$ ipython --no-banner

In [1]: import numpy as np

In [2]: import numpy.linalg as la

In [3]: np.set_printoptions(suppress=True, linewidth=160)

In [4]: rnd = lambda a: np.round(a, 3) + 0

In [5]: u = np.array([0, 3, 3, 1, -1])

In [6]: m1 = u[np.abs(np.subtract.outer(np.arange(5), np.arange(5)))]

In [7]: print(m1)
[[ 0  3  3  1 -1]
 [ 3  0  3  3  1]
 [ 3  3  0  3  3]
 [ 1  3  3  0  3]
 [-1  1  3  3  0]]

In [8]: # symmetric, so the eigenvalues are real

In [9]: ev, evecs = la.eigh(m1)

In [10]: vec = np.array([2, 5, 3, 3, 3])

In [11]: print(rnd(la.eigvalsh(m1[1:, 1:])))
[-4.083 -3.    -1.     8.083]

In [12]: print(rnd(vec @ m1 @ vec / (vec @ vec)), rnd(ev[0]), rnd(ev[-1]))
8.357 -4.78 9.228

In [13]: print(rnd(evecs * np.abs(ev) @ evecs.T))
[[3.788 0.745 0.462 1.452 1.666]
 [0.745 4.577 1.816 1.042 1.452]
 [0.462 1.816 5.383 1.816 0.462]
 [1.452 1.042 1.816 4.577 0.745]
 [1.666 1.452 0.462 0.745 3.788]]

In [14]: print(np.abs(m1).sum(axis=1).max(), rnd(np.abs(ev).max()))
12 9.228

In [15]: print((np.sign(evecs[:, -1].round(6)) == np.sign(evecs[0, -1].round(6))).astype(int))
[1 1 1 1 1]

In [16]: u = np.array([0, 6])

In [17]: print(np.convolve(m1[4], u))
[ 0 -6  6 18 18  0]

In [18]: print(np.correlate(m1[4], m1[2], "full"))
[-3  0 12 15  9 12 18  9  0]

In [19]: print(np.polyval(u, m1[4]))
[6 6 6 6 6]

In [20]: print(np.allclose(m1, m1.T))
True

In [21]: print(m1 @ m1)
[[20 11  9 15 15]
 [11 28 21 15 15]
 [ 9 21 36 21  9]
 [15 15 21 28 11]
 [15 15  9 11 20]]

In [22]: print(rnd(np.abs(la.eigvals(m1)).max()))
9.228

In [23]: print((m1 + m1.T) / 2)
[[ 0.  3.  3.  1. -1.]
 [ 3.  0.  3.  3.  1.]
 [ 3.  3.  0.  3.  3.]
 [ 1.  3.  3.  0.  3.]
 [-1.  1.  3.  3.  0.]]

In [24]: print(np.allclose(m1 @ m1.T, m1.T @ m1))
True

In [25]: rng = np.random.default_rng(86)

In [26]: mat = np.eye(3, dtype=int)[rng.permutation(3)]

In [27]: print(mat)
[[0 1 0]
 [0 0 1]
 [1 0 0]]

In [28]: # keeps lengths

In [29]: q = m1.astype(float).copy()

In [30]: for j in range(5):
    ...:     q[:, j] -= q[:, :j] @ (q[:, :j].T @ q[:, j])
    ...:     q[:, j] /= la.norm(q[:, j])
    ...: 

In [31]: print(rnd(q.T @ q))
[[1. 0. 0. 0. 0.]
 [0. 1. 0. 0. 0.]
 [0. 0. 1. 0. 0.]
 [0. 0. 0. 1. 0.]
 [0. 0. 0. 0. 1.]]

In [32]: vec = np.array([1, 2, -2])

In [33]: print(rnd(la.norm(vec)), rnd(la.norm(mat @ vec)))
3.0 3.0

In [34]: print([p for p in range(1, 25) if np.allclose(la.matrix_power(mat, p), np.eye(3))])
[3, 6, 9, 12, 15, 18, 21, 24]

In [35]: print(mat.T @ (mat @ vec))
[ 1  2 -2]

In [36]: print(rnd(np.abs(la.eigvals(mat))))
[1. 1. 1.]

In [37]: print(rnd(np.sort(np.abs(np.degrees(np.angle(la.eigvals(mat)))))))
[  0. 120. 120.]

In [38]: print(3 - la.matrix_rank(mat - np.eye(3), tol=1e-8))
1

In [39]: print(rnd(la.det(mat)))
1.0

In [40]: M = np.loadtxt("run0.csv", delimiter=",")

In [41]: print(M)
[[-0.706 -0.997 -0.493 -0.706  0.641 -0.935]
 [ 0.963 -0.84  -0.837 -0.291 -0.957 -0.653]
 [-0.845  0.887 -0.245 -0.762  0.915  0.932]
 [-0.99   0.929 -0.834 -0.762  0.995  0.923]
 [ 0.446 -0.508  0.922  0.565 -0.617 -0.508]
 [ 1.    -0.09  -0.944 -0.993 -0.998  0.961]
 [-0.954  0.992 -0.932  0.8    0.955  0.565]
 [-0.291  1.    -0.983  0.701  0.53   0.947]
 [-0.604 -0.77   0.749  0.744  0.319 -0.856]
 [ 0.987 -0.994 -0.999 -1.    -0.909  0.753]
 [-0.978  0.04   0.558 -0.168  0.975  0.226]
 [-0.38  -0.706  0.954  0.998 -0.478 -0.994]
 [-0.89   0.993  0.982  1.     0.363 -0.944]]

In [42]: P = M @ la.solve(M.T @ M, M.T)

In [43]: print(np.allclose(P @ P, P))
True

In [44]: print(rnd(np.diag(P)))
[0.703 0.454 0.327 0.396 0.18  0.444 0.517 0.474 0.331 0.445 0.351 0.749 0.629]

In [45]: Xc = M - M.mean(axis=1)
ValueError: operands could not be broadcast together with shapes (13,6) (13,) 


In [46]: Xc = M - M.mean(axis=0)

In [47]: U, s, Vh = la.svd(Xc, full_matrices=False)

In [48]: print((np.sign(U[:, 0]) == np.sign(U[0, 0])).astype(int))
[1 1 0 0 1 1 0 0 0 1 0 1 0]

In [49]: print(rnd(np.abs(Vh[-1])))
[0.722 0.049 0.114 0.015 0.671 0.113]

In [50]: print(rnd((s ** 2).sum() ** 2 / (s ** 4).sum()))
2.893

In [51]: print(rnd(s ** 2 / (s ** 2).sum()))
[0.417 0.395 0.109 0.053 0.022 0.003]

In [52]: print(np.searchsorted(np.cumsum(s ** 2) / (s ** 2).sum(), 0.9) + 1)
3

In [53]: print(la.matrix_rank(Xc))
6

In [54]: print(np.abs(U[:, 0]).argmax())
9
